% python3 -q
>>> import numpy as np
>>> from numpy import linalg as LA
>>> np.set_printoptions(suppress=True, linewidth=200)
>>> J = np.load("arr.npy")
>>> J
array([[-10.4,  -8.5,   4.7,  -2.2,  -2.3,  -8.3,  -0.4],
       [ -7.8, -10.2,  -7.5,   9.7,   5.7,  -1.8,  -5.3],
       [  1.3,  -3.5,  -1.8,   4.5,  11.4,  10.6,   2.8],
       [ -7.7,   7.3,  11.8, -13.5, -20.4,  -7.6,   9.8],
       [ -6.5, -14.2,  -1.2,  10.9,  -3.4,   0. ,   1.5],
       [ -3.1,  14.3,  10.5,  -8.3, -10.1,   3.6,  -7.3],
       [  0.5,  -4.8,  17.2,  -4.1, -12.3,   0.2,  15.1],
       [ 10.7,   3. ,  -2.3,   6.1,   3.3,  18.6,  -3.4],
       [  2.5,  -1.4,  -5.3,  -2.8,  -4.9,  -4.5,  -4.3],
       [ -5.2,   2.5,  -8.5,  14.9,  -0.6,   3.7, -10.7],
       [  0.3,   3.2, -12.3,   7.5,  -5.1,   4.4,  17.3],
       [ -8. ,  -4.1,  -5.6,   1.1,  -2. ,  -9.1,  -0.3],
       [  1.5,  -1.3,  -4.9,   4.7,  -7.7,   2.9,  13.2],
       [  1. ,   0.1,  10.3,  -7.9,   4.3,   2.3,  -3.4],
       [ 10.9,  -4.9,  -4.6,  19.5,   1.9, -10.6,   3.5]])
>>> x = np.array([2, 3, 0, 3, 3, 0, 1])
>>> rhs = J @ x
>>> np.round(LA.solve(J.T @ J, J.T @ rhs), 1) + 0
array([2., 3., 0., 3., 3., 0., 1.])
>>> np.round(LA.pinv(J) @ J, 1) + 0
array([[1., 0., 0., 0., 0., 0., 0.],
       [0., 1., 0., 0., 0., 0., 0.],
       [0., 0., 1., 0., 0., 0., 0.],
       [0., 0., 0., 1., 0., 0., 0.],
       [0., 0., 0., 0., 1., 0., 0.],
       [0., 0., 0., 0., 0., 1., 0.],
       [0., 0., 0., 0., 0., 0., 1.]])
>>> rng = np.random.default_rng(3377)
>>> rhs = rhs + 0.3 * rng.normal(size=15)
>>> rhs.round(1)
array([-60.2,  -5.1,  42.6, -85. , -31.6, -25.2, -47.6,  55.5, -26.5,  29.2,  34.3, -31.4,   3.6, -11.6,  75.3])
>>> coef, *_ = LA.lstsq(J, rhs)
>>> coef.round(1) + 0
array([2., 3., 0., 3., 3., 0., 1.])
>>> coef.round()
array([ 2.,  3.,  0.,  3.,  3., -0.,  1.])
>>> np.round(LA.norm(rhs - J @ coef), 1)
np.float64(0.9)
